In [1]: import numpy as np

In [2]: from numpy import linalg as LA

In [3]: np.set_printoptions(suppress=True, linewidth=120)

In [4]: rnd = lambda a: np.round(a, 2) + 0

In [5]: feats = np.load("block12.npy")

In [6]: print(feats)
[[ 11.82  -8.39   1.52   6.21  -6.31 -10.44]
 [  6.58   3.3    1.23 -14.06 -10.99   5.1 ]
 [  9.97   6.11   6.91 -10.12  10.57  -1.2 ]
 [ -1.93  -9.84  -4.3   15.55  -0.63   6.24]
 [-10.95  -8.61   3.95 -10.91   2.16   8.16]
 [-10.64   2.81  -2.37   7.82  -0.19  14.56]
 [  3.17 -12.16   6.55  -2.05  -9.95  -9.8 ]
 [  0.63  10.86  -6.61  -8.62   6.97  10.72]
 [  1.35  -4.78   8.26 -15.12   4.37  -7.71]
 [-13.48  -4.9   -7.95  -1.2    4.27  10.56]
 [  4.84  -6.48  12.99  12.24  -2.62   3.02]
 [ -4.87  -1.95  -4.1  -17.49  -7.01  -0.84]
 [  1.01  -2.43 -15.6  -11.54  -0.55  -4.04]
 [  4.87   3.88 -12.55   3.59 -13.48  -3.01]
 [ -4.94  11.44   2.08   4.45  14.77   1.57]
 [-15.26  -0.33  -9.38  -0.53   0.96  -8.82]
 [  7.88   7.84   3.89  -3.74  -4.89  14.95]
 [  9.54  -2.02  11.02   4.38  11.88   4.79]
 [ -5.55  12.14  -7.78   4.69   0.34  11.8 ]
 [  8.6    4.21 -12.09  -9.21   8.72  -1.15]
 [  8.78  -2.62  -1.25  11.86  -9.34  -9.31]
 [  2.72  -4.95  15.56  10.38  -0.52  -4.21]
 [ -6.87  16.07   5.09  -6.56   4.     3.1 ]]

In [7]: C2 = np.cov(feats, rowvar=False)

In [8]: print(rnd(np.corrcoef(feats[:, 4], feats[:, 5])[0, 1]))
0.24

In [9]: print(rnd(LA.eigvalsh(C2)[::-1]))
[126.26  91.2   77.81  53.59  40.88  24.05]

In [10]: print(rnd(feats.std(axis=0)))
[7.88 7.59 8.34 9.52 7.41 7.81]

In [11]: print(np.median(feats, axis=0))
[ 1.35 -1.95  1.23 -1.2  -0.19  1.57]

In [12]: print(np.argwhere(np.triu(np.abs(np.corrcoef(feats.T)) > 0.8, 1)))
[]

In [13]: cen = (feats - feats.mean(axis=0)) / feats.std(axis=0)

In [14]: print(np.argwhere(np.abs(cen) > 2))
[[22  1]]

In [15]: print(cen.std(axis=0))
[1. 1. 1. 1. 1. 1.]

In [16]: beta = LA.lstsq(np.delete(cen, 0, axis=1), cen[:, 0])[0]

In [17]: print(np.abs(beta).argmax())
4

In [18]: dist = LA.norm(feats[:, None] - feats[None], axis=-1)

In [19]: print(rnd(LA.norm(feats, axis=1)))
[19.99 20.   20.   20.   20.   20.   20.   20.   20.   20.   20.   20.   20.   20.   20.   20.   20.   19.99 20.
 20.   20.   19.99 20.  ]

In [20]: print((dist + 1e9 * np.eye(23)).round(6).argmin(axis=1))
[20 11  8  5  9 18  0 18  2  5 21  1 19 20 22  9  1 10  5 12  0 10 14]

In [21]: print(np.unravel_index(dist.round(6).argmax(), dist.shape))
(np.int64(6), np.int64(18))

In [22]: print(LA.matrix_rank(dist ** 2))
8

In [23]: print(dist.mean(axis=1).argmax())
15

In [24]: labels = feats[:, 0] > np.median(feats[:, 0])

In [25]: u = feats[labels].mean(axis=0) - feats[~labels].mean(axis=0)

In [26]: print(labels.astype(int))
[1 1 1 0 0 0 1 0 0 0 1 0 0 1 0 0 1 1 0 1 1 1 0]

In [27]: print(rnd(u))
[13.12 -2.73  6.3   4.15 -4.9  -4.8 ]

In [28]: print(rnd((((feats - feats.mean(axis=0)) @ u > 0) == labels).mean()))
0.87

In [29]: print(((feats - feats.mean(axis=0)) @ u > 0).astype(int))
[1 1 1 1 0 0 1 0 1 0 1 0 0 1 0 0 1 1 0 0 1 1 0]

In [30]: print(np.argsort(-np.abs(u).round(6), kind="stable"))
[0 2 4 5 3 1]

In [31]: X = np.load("out17.npy")

In [32]: print(X)
[[ 0 -1 -1  0 -2  1]
 [ 0 -2  0  2  2  2]
 [ 0 -7 -1  6  4  7]]

In [33]: U, s, Vt = LA.svd(X)

In [34]: print(np.argmax(s[:-1] / (s[1:] + 1e-6)) + 1)
2

In [35]: print(rnd(s))
[12.91  2.72  0.  ]

In [36]: other = U[:, :2] @ np.diag(s[:2]) @ Vt[:2]

In [37]: print(LA.matrix_rank(other))
2

In [38]: print(rnd(np.abs(X - other).max()))
0.0

In [39]: print(rnd(LA.norm(X - other, 2)), rnd(s[2]))
0.0 0.0

In [40]: print(LA.matrix_rank(X, rtol=0.1))
2

In [41]: print(LA.cond(X) > 100)
True

In [42]: A = np.load("layer16.npy")

In [43]: print(A)
[[ -9.88 -10.06   9.93  -2.26  -1.92   8.08  -0.02  -4.05   1.88]
 [-15.06 -29.95   3.05  11.98   0.13  12.08  -5.92 -15.13 -11.96]
 [ 10.12  10.    -9.97   1.86   2.04  -7.93   0.11   4.01  -1.97]
 [ 15.14  14.9  -14.85   2.74   3.13 -11.97   0.13   5.85  -3.01]
 [  4.9    9.98  -1.18  -3.99   0.03  -4.09   2.02   5.15   3.94]
 [ -5.12 -19.99  -6.83  13.94   1.91   3.96  -5.92 -11.16 -13.93]
 [  5.14 -10.09 -16.86  15.96   4.04  -3.82  -6.06  -7.07 -16.07]]

In [44]: W = np.array([[-1, 2, 1, -1],
    ...:     [1, 1, -1, 1],
    ...:     [1, 2, 1, 2],
    ...:     [0, -1, 2, 0],
    ...:     [2, 2, 0, -1],
    ...:     [1, 2, -1, 1],
    ...:     [-2, -1, -2, 2],
    ...:     [-2, -2, 1, 0],
    ...:     [2, 1, 0, 0]])

In [45]: beta = np.array([1, 1, -2, 1])

In [46]: H = np.maximum(A @ W + beta, 0)

In [47]: print(LA.matrix_rank(H))
4

In [48]: C = np.array([[1, 1], [0, -2], [-1, 2], [0, 1]])

In [49]: print(rnd(H @ C))
[[ 26.89  26.29]
 [ -4.85  68.74]
 [ -3.59   7.18]
 [ -6.43  12.86]
 [  0.    -8.18]
 [-30.64  61.28]
 [-37.16  74.32]]
